% python3 -q
>>> import numpy as np
>>> from numpy import linalg as LA
>>> np.set_printoptions(suppress=True, linewidth=120)
>>> X = np.minimum.outer(np.arange(1, 7), np.arange(1, 7)) * -2
>>> X
array([[ -2,  -2,  -2,  -2,  -2,  -2],
       [ -2,  -4,  -4,  -4,  -4,  -4],
       [ -2,  -4,  -6,  -6,  -6,  -6],
       [ -2,  -4,  -6,  -8,  -8,  -8],
       [ -2,  -4,  -6,  -8, -10, -10],
       [ -2,  -4,  -6,  -8, -10, -12]])
>>> np.round(np.sort(np.abs(LA.eigvals(X))), 1)
array([ 0.5,  0.6,  0.9,  1.5,  4. , 34.4])
>>> np.allclose(X @ X.T, X.T @ X)
True
>>> np.round(np.abs(LA.eigvals(X)).max(), 1)
np.float64(34.4)
>>> np.round(LA.det(X), 1)
np.float64(64.0)
>>> LA.determinant(X)
Traceback (most recent call last):
  File "<python-input-9>", line 1, in <module>
    LA.determinant(X)
    ^^^^^^^^^^^^^^
AttributeError: module 'numpy.linalg' has no attribute 'determinant'
>>> np.trace(X)
np.int64(-42)
>>> (X + X.T) / 2
array([[ -2.,  -2.,  -2.,  -2.,  -2.,  -2.],
       [ -2.,  -4.,  -4.,  -4.,  -4.,  -4.],
       [ -2.,  -4.,  -6.,  -6.,  -6.,  -6.],
       [ -2.,  -4.,  -6.,  -8.,  -8.,  -8.],
       [ -2.,  -4.,  -6.,  -8., -10., -10.],
       [ -2.,  -4.,  -6.,  -8., -10., -12.]])
>>> LA.matrix_power(X, 4)
array([[ 24752,  48048,  68528,  85008,  96544, 102480],
       [ 48048,  93280, 133056, 165072, 187488, 199024],
       [ 68528, 133056, 189824, 235536, 267552, 284032],
       [ 85008, 165072, 235536, 292304, 332080, 352560],
       [ 96544, 187488, 267552, 332080, 377312, 400608],
       [102480, 199024, 284032, 352560, 400608, 425360]])
>>> round(float(LA.norm(X)), 1)
34.7
>>> LA.rank(X)
Traceback (most recent call last):
  File "<python-input-14>", line 1, in <module>
    LA.rank(X)
    ^^^^^^^
AttributeError: module 'numpy.linalg' has no attribute 'rank'
>>> LA.matrix_rank(X)
np.int64(6)
>>> X[:, 6]
Traceback (most recent call last):
  File "<python-input-16>", line 1, in <module>
    X[:, 6]
    ~^^^^^^
IndexError: index 6 is out of bounds for axis 1 with size 6
>>> np.zeros(6, 6)
Traceback (most recent call last):
  File "<python-input-17>", line 1, in <module>
    np.zeros(6, 6)
    ~~~~~~~~^^^^^^
TypeError: Cannot interpret '6' as a data type
>>> np.unravel_index(np.abs(X).argmax(), X.shape)
(np.int64(5), np.int64(5))
>>> np.round(LA.svd(X, compute_uv=False), 1)
array([34.4,  4. ,  1.5,  0.9,  0.6,  0.5])
>>> X.sum(axis=1)
array([-12, -22, -30, -36, -40, -42])
>>> np.count_nonzero(X)
np.int64(36)
